% python3 -q
>>> import numpy as np
>>> import numpy.linalg as la
>>> np.set_printoptions(suppress=True, linewidth=160)
>>> Y = np.array([[3], [9], [6], [-4], [6], [-2]])
>>> basis = np.array([[0, 4, 8, 2, 8, 8, 1, 8, 6, 7, 8, 0, 2, 2, 6, 8]])
>>> rng = np.random.default_rng(84)
>>> J = Y @ basis + 0.02 * rng.normal(size=(6, 16))
>>> J.round(3)
array([[ -0.031,  11.993,  23.953,   6.021,  23.976,  23.997,   3.013,  24.003,  17.983,  21.023,  23.997,  -0.01 ,   5.983,   5.972,  18.02 ,  23.983],
       [ -0.002,  35.968,  71.994,  18.035,  71.973,  72.002,   8.984,  72.02 ,  54.037,  63.032,  71.97 ,   0.013,  17.962,  17.972,  54.005,  72.007],
       [ -0.003,  24.002,  48.01 ,  11.977,  48.012,  47.982,   6.005,  48.022,  36.016,  41.997,  47.989,   0.011,  12.023,  11.994,  36.009,  47.982],
       [  0.013, -15.978, -32.018,  -7.974, -32.026, -32.014,  -4.044, -32.007, -24.006, -27.977, -31.989,  -0.017,  -7.999,  -8.013, -24.019, -31.987],
       [ -0.025,  24.008,  47.985,  12.022,  47.984,  47.988,   5.994,  48.004,  36.018,  42.001,  48.028,   0.009,  12.003,  12.018,  36.018,  48.024],
       [  0.006,  -7.981, -15.995,  -4.012, -15.992, -16.007,  -2.   , -15.988, -12.011, -14.029, -15.988,   0.034,  -4.026,  -4.015, -11.95 , -16.007]])
>>> U, sig, Vt = la.svd(J, full_matrices=False)
>>> np.round(np.abs(Vt[0]), 3) + 0
array([0.   , 0.173, 0.346, 0.087, 0.346, 0.346, 0.043, 0.346, 0.26 , 0.303, 0.346, 0.   , 0.087, 0.087, 0.26 , 0.346])
>>> np.round(Vt @ Vt.T, 3) + 0
array([[1., 0., 0., 0., 0., 0.],
       [0., 1., 0., 0., 0., 0.],
       [0., 0., 1., 0., 0., 0.],
       [0., 0., 0., 1., 0., 0.],
       [0., 0., 0., 0., 1., 0.],
       [0., 0., 0., 0., 0., 1.]])
>>> sig.round(3)
array([311.756,   0.107,   0.083,   0.07 ,   0.061,   0.045])
>>> np.round(U.T @ U, 3) + 0
array([[1., 0., 0., 0., 0., 0.],
       [0., 1., 0., 0., 0., 0.],
       [0., 0., 1., 0., 0., 0.],
       [0., 0., 0., 1., 0., 0.],
       [0., 0., 0., 0., 1., 0.],
       [0., 0., 0., 0., 0., 1.]])
>>> U, sig, Vt = la.svd(J)
>>> sig.round(3)
array([311.756,   0.107,   0.083,   0.07 ,   0.061,   0.045])
>>> np.argmax(sig[:-1] / (sig[1:] + 1e-6)) + 1
np.int64(1)
>>> Y = U[:, :1] @ np.diag(sig[:1]) @ Vt[:1]
>>> round(np.abs(J - Y).max(), 3)
np.float64(0.05)
>>> np.round(la.norm(J - Y) / la.norm(J), 3)
np.float64(0.001)
>>> la.matrix_rank(Y)
np.int64(1)
>>> la.matrix_rank(J, rtol=0.05)
np.int64(1)
>>> x = np.array([-1, 2, 1, -1, -1, 0, 2, 0, -3, 1, -3, -1, 1, 1, -1, 2])
>>> a = np.maximum(J @ x, 0)
>>> np.tanh(J @ x)
array([-1., -1., -1.,  1., -1.,  1.])
>>> np.flatnonzero(a > 1e-9)
array([3, 5])
>>> np.round(J * (a > 1e-9)[:, None], 3)
array([[ -0.   ,   0.   ,   0.   ,   0.   ,   0.   ,   0.   ,   0.   ,   0.   ,   0.   ,   0.   ,   0.   ,  -0.   ,   0.   ,   0.   ,   0.   ,   0.   ],
       [ -0.   ,   0.   ,   0.   ,   0.   ,   0.   ,   0.   ,   0.   ,   0.   ,   0.   ,   0.   ,   0.   ,   0.   ,   0.   ,   0.   ,   0.   ,   0.   ],
       [ -0.   ,   0.   ,   0.   ,   0.   ,   0.   ,   0.   ,   0.   ,   0.   ,   0.   ,   0.   ,   0.   ,   0.   ,   0.   ,   0.   ,   0.   ,   0.   ],
       [  0.013, -15.978, -32.018,  -7.974, -32.026, -32.014,  -4.044, -32.007, -24.006, -27.977, -31.989,  -0.017,  -7.999,  -8.013, -24.019, -31.987],
       [ -0.   ,   0.   ,   0.   ,   0.   ,   0.   ,   0.   ,   0.   ,   0.   ,   0.   ,   0.   ,   0.   ,   0.   ,   0.   ,   0.   ,   0.   ,   0.   ],
       [  0.006,  -7.981, -15.995,  -4.012, -15.992, -16.007,  -2.   , -15.988, -12.011, -14.029, -15.988,   0.034,  -4.026,  -4.015, -11.95 , -16.007]])
>>> a.round(3)
array([ 0.   ,  0.   ,  0.   , 51.981,  0.   , 25.868])
>>> W1 = np.array([[2, -1],
...     [-1, -1],
...     [1, 1],
...     [2, -2],
...     [-1, -1],
...     [0, 2],
...     [-2, 1],
...     [1, -2],
...     [2, 1],
...     [1, -2],
...     [0, 0],
...     [1, -2],
...     [2, 0],
...     [-2, -1],
...     [2, 1],
...     [1, -2]])
>>> b = np.array([2, 1])
>>> hid = np.maximum(J @ W1 + b, 0)
>>> hid.round(3)
array([[136.965,   0.   ],
       [407.286,   0.   ],
       [272.054,   0.   ],
       [  0.   , 108.815],
       [272.078,   0.   ],
       [  0.   ,  55.019]])
>>> (hid > 0).astype(int)
array([[1, 0],
       [1, 0],
       [1, 0],
       [0, 1],
       [1, 0],
       [0, 1]])
>>> la.matrix_rank(hid)
np.int64(2)
>>> basis = np.array([[1, 5], [4, 3]])
>>> (hid @ basis).round(6).argmax(axis=1)
array([1, 1, 1, 0, 1, 0])
>>> def softmax(z):
...     e = np.exp(z - z.max(axis=-1, keepdims=True))
...     return e / e.sum(axis=-1, keepdims=True)
... 
>>> softmax(J).sum(axis=1)
array([1., 1., 1., 1., 1., 1.])
>>> scores = J @ J.T / np.sqrt(16)
>>> np.round(softmax(scores)[0] @ J, 3)
array([-0.002, 35.968, 71.994, 18.035, 71.973, 72.002,  8.984, 72.02 , 54.037, 63.032, 71.97 ,  0.013, 17.962, 17.972, 54.005, 72.007])
>>> ang = np.sort(rng.uniform(-2, 2, 23))
>>> A = np.c_[ang, ang ** 2, ang ** 3] @ np.array([[0, -4, -1, -3, -1, 2, 5, -4, -3, 1, -1, -3],
...     [4, 5, 1, 4, -5, 0, 2, -4, -5, -1, -2, -3],
...     [-2, -5, -1, -3, -2, 1, -5, 1, -5, 1, -5, 4]])
>>> A.round(3) + 0
array([[ 31.315,  66.562,  13.709,  45.058,  -2.084, -11.76 ,  36.923, -15.589,  25.266, -13.709,  33.094, -37.025],
       [ 27.939,  59.487,  12.276,  40.416,  -2.454, -10.583,  31.678, -13.568,  21.719, -12.276,  28.693, -32.259],
       [ 26.651,  56.794,  11.73 ,  38.645,  -2.573, -10.135,  29.707, -12.799,  20.399, -11.73 ,  27.043, -30.459],
       [ 24.541,  52.386,  10.837,  35.741,  -2.742,  -9.403,  26.515, -11.543,  18.277, -10.837,  24.376, -27.533],
       [ 15.76 ,  34.145,   7.129,  23.638,  -3.   ,  -6.378,  13.888,  -6.381,  10.133,  -7.129,  13.886, -15.763],
       [ 14.708,  31.97 ,   6.686,  22.183,  -2.972,  -6.017,  12.466,  -5.774,   9.247,  -6.686,  12.71 , -14.408],
       [  6.774,  15.601,   3.331,  11.102,  -2.157,  -3.275,   2.794,  -1.392,   3.455,  -3.331,   4.676,  -4.841],
       [  2.575,   6.812,   1.501,   4.981,  -1.038,  -1.714,  -0.847,   0.522,   1.337,  -1.501,   1.389,  -0.683],
       [  2.462,   6.569,   1.449,   4.808,  -0.997,  -1.668,  -0.912,   0.562,   1.294,  -1.449,   1.317,  -0.592],
       [  1.919,   5.384,   1.198,   3.962,  -0.787,  -1.437,  -1.181,   0.731,   1.096,  -1.198,   0.987,  -0.177],
       [  1.763,   5.038,   1.124,   3.714,  -0.723,  -1.367,  -1.242,   0.772,   1.043,  -1.124,   0.898,  -0.068],
       [  1.398,   4.216,   0.948,   3.122,  -0.567,  -1.198,  -1.349,   0.852,   0.922,  -0.948,   0.701,   0.166],
       [  0.667,   2.463,   0.568,   1.843,  -0.222,  -0.802,  -1.33 ,   0.885,   0.685,  -0.568,   0.357,   0.493],
       [  0.   ,  -0.039,  -0.01 ,  -0.029,  -0.01 ,   0.02 ,   0.049,  -0.04 ,  -0.03 ,   0.01 ,  -0.01 ,  -0.03 ],
       [  0.073,  -0.477,  -0.123,  -0.351,  -0.244,   0.283,   0.727,  -0.637,  -0.533,   0.123,  -0.194,  -0.469],
       [  1.896,  -3.577,  -0.906,  -1.813,  -7.183,   2.759,   2.266,  -6.556, -11.659,   0.906,  -7.049,  -2.127],
       [  2.   ,  -4.   ,  -1.   ,  -2.   ,  -8.   ,   3.   ,   2.   ,  -7.   , -12.999,   1.   ,  -7.999,  -2.   ],
       [  2.043,  -4.201,  -1.045,  -2.09 ,  -8.375,   3.11 ,   1.863,  -7.196, -13.619,   1.045,  -8.444,  -1.93 ],
       [  2.367,  -8.832,  -2.039,  -4.258, -15.727,   5.261,  -2.138, -10.355, -26.058,   2.039, -17.754,   0.471],
       [  2.037, -14.197,  -3.16 ,  -6.907, -22.735,   7.339,  -7.48 , -12.584, -38.334,   3.16 , -27.403,   3.984],
       [  1.967, -14.884,  -3.303,  -7.252, -23.57 ,   7.589,  -8.185, -12.815, -39.817,   3.303, -28.589,   4.459],
       [  1.949, -15.053,  -3.338,  -7.337, -23.773,   7.65 ,  -8.358, -12.871, -40.179,   3.338, -28.879,   4.576],
       [  1.059, -21.739,  -4.717, -10.749, -31.401,   9.963, -15.345, -14.71 , -53.913,   4.717, -40.019,   9.358]])
>>> np.round(softmax(A[17]), 3) + 0
array([0.192, 0.   , 0.009, 0.003, 0.   , 0.56 , 0.161, 0.   , 0.   , 0.071, 0.   , 0.004])
>>> np.round(softmax(A).sum(axis=1), 3)
array([1., 1., 1., 1., 1., 1., 1., 1., 1., 1., 1., 1., 1., 1., 1., 1., 1., 1., 1., 1., 1., 1., 1.])
>>> scores = A @ A.T / np.sqrt(12)
>>> np.round(softmax(scores)[17] @ A, 3)
array([  1.059, -21.739,  -4.717, -10.749, -31.401,   9.963, -15.345, -14.71 , -53.913,   4.717, -40.019,   9.358])
>>> U, sig, Vt = la.svd(A)
>>> V = Vt[:(sig > 1e-8).sum()]
>>> x = A[10] + -1 * A[5] + rng.integers(2) * np.eye(12)[11]
>>> x.round(3)
array([-12.945, -26.932,  -5.561, -18.469,   2.249,   4.65 , -13.708,   6.546,  -8.204,   5.561, -11.812,  14.34 ])
>>> round(float(la.norm(x - V.T @ V @ x)), 3)
0.0
>>> np.allclose(V.T @ V @ x, x)
True
>>> np.round(la.norm(A, 2) / la.norm(A), 3)
np.float64(0.898)
>>> la.matrix_rank(A, rtol=0.1)
np.int64(2)
>>> [round(float(x), 3) for x in la.svd(J, compute_uv=False)[:3]]
[311.756, 0.107, 0.083]
>>> round(la.norm(J, 2) / la.norm(J), 3)
np.float64(1.0)
>>> np.argsort(-la.norm(J, axis=0).round(6), kind="stable")[:3]
array([ 7, 15,  5])
>>> la.cond(J) > 100
np.True_
>>> W0 = np.load("test6.npy")
>>> W0
array([[-1, -1,  1,  2,  1, -2, -2,  2, -2, -1,  0,  0],
       [ 0,  0, -1,  1,  0,  1,  2, -2,  0,  2, -2, -1],
       [ 0,  0,  1,  1,  2,  2,  1,  0, -1, -2, -2,  2],
       [ 0,  0,  0,  0, -1,  0, -1,  1,  0,  0,  0, -1],
       [ 0,  0,  0,  0,  0, -1,  2,  1, -1,  2, -2, -1],
       [ 0,  0,  0,  0,  0,  2, -2, -2, -1,  0,  1,  2],
       [ 0,  0,  0,  0,  0,  0, -1,  1, -2, -1,  1,  1],
       [ 0,  0,  0,  0,  0,  0,  0,  2, -2,  2,  2, -1],
       [ 0,  0,  0,  0,  0,  0,  0,  0,  2,  0, -1, -1],
       [ 0,  0,  0,  0,  0,  0,  0,  0,  0,  2,  0,  2],
       [ 0,  0,  0,  0,  0,  0,  0,  0,  0,  0,  0, -2],
       [ 0,  0,  0,  0,  0,  0,  0,  0,  0,  0,  0,  1]])
>>> W0.reshape(-1, 2)
array([[-1, -1],
       [ 1,  2],
       [ 1, -2],
       [-2,  2],
       [-2, -1],
       [ 0,  0],
       [ 0,  0],
       [-1,  1],
       [ 0,  1],
       [ 2, -2],
       [ 0,  2],
       [-2, -1],
       [ 0,  0],
       [ 1,  1],
       [ 2,  2],
       [ 1,  0],
       [-1, -2],
       [-2,  2],
       [ 0,  0],
       [ 0,  0],
       [-1,  0],
       [-1,  1],
       [ 0,  0],
       [ 0, -1],
       [ 0,  0],
       [ 0,  0],
       [ 0, -1],
       [ 2,  1],
       [-1,  2],
       [-2, -1],
       [ 0,  0],
       [ 0,  0],
       [ 0,  2],
       [-2, -2],
       [-1,  0],
       [ 1,  2],
       [ 0,  0],
       [ 0,  0],
       [ 0,  0],
       [-1,  1],
       [-2, -1],
       [ 1,  1],
       [ 0,  0],
       [ 0,  0],
       [ 0,  0],
       [ 0,  2],
       [-2,  2],
       [ 2, -1],
       [ 0,  0],
       [ 0,  0],
       [ 0,  0],
       [ 0,  0],
       [ 2,  0],
       [-1, -1],
       [ 0,  0],
       [ 0,  0],
       [ 0,  0],
       [ 0,  0],
       [ 0,  2],
       [ 0,  2],
       [ 0,  0],
       [ 0,  0],
       [ 0,  0],
       [ 0,  0],
       [ 0,  0],
       [ 0, -2],
       [ 0,  0],
       [ 0,  0],
       [ 0,  0],
       [ 0,  0],
       [ 0,  0],
       [ 0,  1]])
>>> W0.reshape(2, -1)
array([[-1, -1,  1,  2,  1, -2, -2,  2, -2, -1,  0,  0,  0,  0, -1,  1,  0,  1,  2, -2,  0,  2, -2, -1,  0,  0,  1,  1,  2,  2,  1,  0, -1, -2, -2,  2,  0,
         0,  0,  0, -1,  0, -1,  1,  0,  0,  0, -1,  0,  0,  0,  0,  0, -1,  2,  1, -1,  2, -2, -1,  0,  0,  0,  0,  0,  2, -2, -2, -1,  0,  1,  2],
       [ 0,  0,  0,  0,  0,  0, -1,  1, -2, -1,  1,  1,  0,  0,  0,  0,  0,  0,  0,  2, -2,  2,  2, -1,  0,  0,  0,  0,  0,  0,  0,  0,  2,  0, -1, -1,  0,
         0,  0,  0,  0,  0,  0,  0,  0,  2,  0,  2,  0,  0,  0,  0,  0,  0,  0,  0,  0,  0,  0, -2,  0,  0,  0,  0,  0,  0,  0,  0,  0,  0,  0,  1]])
>>> T = W0.reshape(12, 2, -1)
>>> T.sum(axis=1)
array([[-3,  1, -1,  1,  1, -2],
       [ 2, -2, -1,  3, -2,  0],
       [ 1,  0,  0, -1,  0,  4],
       [-1,  1,  0,  0, -1, -1],
       [ 2,  1, -1,  2, -2, -2],
       [-2, -2, -1,  0,  1,  4],
       [-1,  1, -2, -1,  1,  1],
       [ 0,  2, -2,  2,  2, -1],
       [ 0,  0,  2,  0, -1, -1],
       [ 0,  0,  0,  2,  0,  2],
       [ 0,  0,  0,  0,  0, -2],
       [ 0,  0,  0,  0,  0,  1]])
>>> T.transpose(1, 0, 2)
array([[[-1, -1,  1,  2,  1, -2],
        [ 0,  0, -1,  1,  0,  1],
        [ 0,  0,  1,  1,  2,  2],
        [ 0,  0,  0,  0, -1,  0],
        [ 0,  0,  0,  0,  0, -1],
        [ 0,  0,  0,  0,  0,  2],
        [ 0,  0,  0,  0,  0,  0],
        [ 0,  0,  0,  0,  0,  0],
        [ 0,  0,  0,  0,  0,  0],
        [ 0,  0,  0,  0,  0,  0],
        [ 0,  0,  0,  0,  0,  0],
        [ 0,  0,  0,  0,  0,  0]],

       [[-2,  2, -2, -1,  0,  0],
        [ 2, -2,  0,  2, -2, -1],
        [ 1,  0, -1, -2, -2,  2],
        [-1,  1,  0,  0,  0, -1],
        [ 2,  1, -1,  2, -2, -1],
        [-2, -2, -1,  0,  1,  2],
        [-1,  1, -2, -1,  1,  1],
        [ 0,  2, -2,  2,  2, -1],
        [ 0,  0,  2,  0, -1, -1],
        [ 0,  0,  0,  2,  0,  2],
        [ 0,  0,  0,  0,  0, -2],
        [ 0,  0,  0,  0,  0,  1]]])
>>> T.shape
(12, 2, 6)
